% ipython --no-banner

In [1]: import numpy as np

In [2]: np.set_printoptions(suppress=True, linewidth=160)

In [3]: rd = lambda a: np.round(a, 2) + 0

In [4]: K = np.load("sample12.npy")

In [5]: print(K)
[[-1.25  0.2   0.7  -0.6 ]
 [ 3.42  0.7  -0.3   1.7 ]
 [ 0.96 -1.3   1.1   0.5 ]
 [-2.   -0.9   1.2  -1.  ]
 [ 1.94  1.7  -0.3   1.  ]
 [ 0.79  1.3   0.3   0.4 ]
 [ 2.33 -0.9   1.3   1.2 ]
 [-0.54  1.1  -1.3  -0.3 ]
 [ 0.54 -0.9  -0.2   0.3 ]
 [-0.57  0.8  -1.   -0.3 ]
 [ 1.15  0.4   0.2   0.6 ]
 [ 2.25 -1.3  -0.5   1.1 ]
 [-2.77  0.2  -1.1  -1.4 ]
 [ 0.98  0.2   0.2   0.5 ]
 [-3.05  0.9  -0.1  -1.5 ]
 [ 2.53  0.1  -0.3   1.3 ]
 [-0.79 -1.4  -3.9  -0.4 ]
 [ 2.98  0.8   0.2   1.5 ]
 [-0.12  1.   -0.9  -0.1 ]
 [-0.18  0.   -1.6  -0.1 ]
 [-1.07  1.   -0.5  -0.5 ]
 [-4.02  1.9  -0.3  -2.  ]
 [ 5.07 -1.6   1.2   2.5 ]
 [-0.22  0.    0.3  -0.1 ]
 [-1.25 -1.    1.7  -0.6 ]
 [-2.01 -0.7  -1.4  -1.  ]
 [ 0.52  0.1  -0.8   0.3 ]
 [ 0.47  0.   -0.5   0.2 ]
 [-2.4  -0.6  -1.9  -1.2 ]
 [ 1.03 -2.2  -1.9   0.5 ]
 [ 0.13  0.1   1.7   0.1 ]
 [-6.4  -1.5  -0.7  -3.2 ]]

In [6]: Q, r_ = np.linalg.qr(K)

In [7]: print(np.allclose(r_.T @ r_, K.T @ K))
True

In [8]: print(Q.shape, r_.shape)
(32, 4) (4, 4)

In [9]: print(rd(Q @ r_))
[[-1.25  0.2   0.7  -0.6 ]
 [ 3.42  0.7  -0.3   1.7 ]
 [ 0.96 -1.3   1.1   0.5 ]
 [-2.   -0.9   1.2  -1.  ]
 [ 1.94  1.7  -0.3   1.  ]
 [ 0.79  1.3   0.3   0.4 ]
 [ 2.33 -0.9   1.3   1.2 ]
 [-0.54  1.1  -1.3  -0.3 ]
 [ 0.54 -0.9  -0.2   0.3 ]
 [-0.57  0.8  -1.   -0.3 ]
 [ 1.15  0.4   0.2   0.6 ]
 [ 2.25 -1.3  -0.5   1.1 ]
 [-2.77  0.2  -1.1  -1.4 ]
 [ 0.98  0.2   0.2   0.5 ]
 [-3.05  0.9  -0.1  -1.5 ]
 [ 2.53  0.1  -0.3   1.3 ]
 [-0.79 -1.4  -3.9  -0.4 ]
 [ 2.98  0.8   0.2   1.5 ]
 [-0.12  1.   -0.9  -0.1 ]
 [-0.18  0.   -1.6  -0.1 ]
 [-1.07  1.   -0.5  -0.5 ]
 [-4.02  1.9  -0.3  -2.  ]
 [ 5.07 -1.6   1.2   2.5 ]
 [-0.22  0.    0.3  -0.1 ]
 [-1.25 -1.    1.7  -0.6 ]
 [-2.01 -0.7  -1.4  -1.  ]
 [ 0.52  0.1  -0.8   0.3 ]
 [ 0.47  0.   -0.5   0.2 ]
 [-2.4  -0.6  -1.9  -1.2 ]
 [ 1.03 -2.2  -1.9   0.5 ]
 [ 0.13  0.1   1.7   0.1 ]
 [-6.4  -1.5  -0.7  -3.2 ]]

In [10]: print(rd(r_))
[[12.89 -0.3   1.68  6.44]
 [ 0.   -5.79 -0.43 -0.02]
 [ 0.    0.   -6.58 -0.04]
 [ 0.    0.    0.    0.13]]

In [11]: print(rd(abs(r_[0, 0])), rd(np.linalg.norm(K[:, 0])))
12.89 12.89

In [12]: print(rd(np.kron(np.eye(2, dtype=int), r_)))
[[12.89 -0.3   1.68  6.44  0.    0.    0.    0.  ]
 [ 0.   -5.79 -0.43 -0.02  0.    0.    0.    0.  ]
 [ 0.    0.   -6.58 -0.04  0.    0.    0.    0.  ]
 [ 0.    0.    0.    0.13  0.    0.    0.    0.  ]
 [ 0.    0.    0.    0.   12.89 -0.3   1.68  6.44]
 [ 0.    0.    0.    0.    0.   -5.79 -0.43 -0.02]
 [ 0.    0.    0.    0.    0.    0.   -6.58 -0.04]
 [ 0.    0.    0.    0.    0.    0.    0.    0.13]]

In [13]: print(rd(np.einsum("ij,ji->", r_, r_)))
242.9

In [14]: print(rd(np.linalg.eigvals(r_)))
[12.89 -5.79 -6.58  0.13]

In [15]: print(rd(np.linalg.eigvals(r_).sum().real))
0.65

In [16]: print(rd(np.einsum("ii->", r_)))
0.65

In [17]: vec = np.array([-3, 1, -2, 3])

In [18]: y = K @ vec

In [19]: print(rd(np.linalg.solve(K.T @ K, K.T @ y)))
[-3.  1. -2.  3.]

In [20]: print(rd(np.linalg.pinv(K) @ K))
[[1. 0. 0. 0.]
 [0. 1. 0. 0.]
 [0. 0. 1. 0.]
 [0. 0. 0. 1.]]

In [21]: print(rd(np.linalg.lstsq(K, y)[0]))
[-3.  1. -2.  3.]

In [22]: rng = np.random.default_rng(696640)

In [23]: y = y + 0.1 * rng.normal(size=32)

In [24]: print(rd(y))
[  0.71  -4.06  -4.89  -0.15  -0.54  -0.49  -6.93   4.24  -1.16   3.49  -1.34  -3.68   6.51  -1.61   5.51  -2.93   7.6   -4.08   2.97   3.55   3.77   8.58
 -11.75  -0.17  -2.43   5.11   0.96   0.2    6.71   0.09  -3.38   9.53]

In [25]: c, *_ = np.linalg.lstsq(K, y)

In [26]: print(rd(np.linalg.norm(y - K @ c)))
0.56

In [27]: print([round(float(np.linalg.norm(np.linalg.solve(K.T @ K + lam * np.eye(4), K.T @ y))), 2) for lam in (0, 1, 10, 100)])
[5.08, 2.54, 2.22, 1.24]

In [28]: print(rd(K.T @ (y - K @ c)))
[0. 0. 0. 0.]

In [29]: C = K[[8, 17]].astype(float)

In [30]: for _ in range(6):
    ...:     z = np.linalg.norm(K[:, None] - C, axis=-1).argmin(axis=1)
    ...:     C = np.array([K[z == j].mean(axis=0) for j in range(2)])
    ...: 

In [31]: print(z)
[0 1 1 0 1 1 1 0 1 0 1 1 0 1 0 1 0 1 0 0 0 0 1 0 0 0 1 1 0 1 1 0]

In [32]: print(np.bincount(z))
[16 16]

In [33]: print(np.abs(C[1] - C[0]).argmax())
0

In [34]: print(rd(C))
[[-1.79  0.06 -0.68 -0.89]
 [ 1.69 -0.18  0.09  0.86]]

In [35]: M = np.load("a.npy")

In [36]: print(M)
[[ 1.78  1.51 -3.01 -2.12  2.1 ]
 [-0.57 -3.3   1.39 -1.32  1.11]
 [-1.82 -5.68  3.58 -0.87  0.63]
 [-1.8  -1.51  2.97  2.1  -2.11]
 [-1.81  1.28  2.6   4.12 -3.95]
 [ 1.79  1.48 -3.   -2.12  2.12]
 [ 0.63 -0.88 -0.79 -1.71  1.58]
 [ 1.21 -1.82 -1.55 -3.39  3.17]
 [ 1.2  -1.79 -1.62 -3.42  3.2 ]
 [-0.6   0.9   0.79  1.71 -1.6 ]
 [ 0.63  1.89 -1.22  0.27 -0.18]
 [-1.83  2.7   2.42  5.08 -4.81]
 [ 1.18 -3.18 -1.41 -4.4   4.07]
 [-1.14  0.38  1.78  2.43 -2.29]
 [-1.2  -3.79  2.45 -0.59  0.43]
 [ 1.81  4.28 -3.34 -0.12  0.32]
 [-1.8   2.69  2.35  5.07 -4.82]
 [-0.63 -1.89  1.2  -0.31  0.18]
 [-1.82  1.32  2.58  4.07 -3.91]
 [ 1.79  4.35 -3.42 -0.1   0.3 ]
 [-0.57 -1.89  1.23 -0.3   0.2 ]
 [-0.62 -1.92  1.2  -0.31  0.18]
 [ 1.76  0.09 -2.77 -3.1   3.01]
 [-1.8  -4.28  3.36  0.15 -0.3 ]
 [ 1.2  -3.22 -1.36 -4.38  4.13]
 [ 0.05  2.82 -0.38  1.99 -1.82]
 [-1.22 -1.    1.98  1.41 -1.42]
 [-1.19  1.79  1.59  3.39 -3.17]
 [-0.6   0.91  0.81  1.67 -1.62]
 [-1.23 -2.41  2.16  0.41 -0.49]
 [-0.02  0.02  0.01  0.    0.01]
 [ 1.23  2.4  -2.23 -0.41  0.49]
 [ 0.58 -2.28 -0.57 -2.69  2.49]
 [ 1.77 -1.31 -2.61 -4.09  3.92]
 [ 1.16 -0.46 -1.77 -2.4   2.3 ]
 [-0.6  -0.51  1.01  0.7  -0.71]
 [-0.01  2.81 -0.39  2.   -1.79]
 [ 0.6  -0.9  -0.77 -1.7   1.64]
 [ 1.19 -0.37 -1.81 -2.4   2.29]
 [ 0.66  0.53 -1.01 -0.72  0.71]
 [ 1.18  2.39 -2.21 -0.43  0.48]]

In [37]: print(np.linalg.cond(M) > 100)
True

In [38]: print(np.linalg.matrix_rank(M, rtol=0.1))
2

In [39]: print(np.argsort(-np.linalg.norm(M, axis=0).round(6), kind="stable")[:3])
[3 1 4]
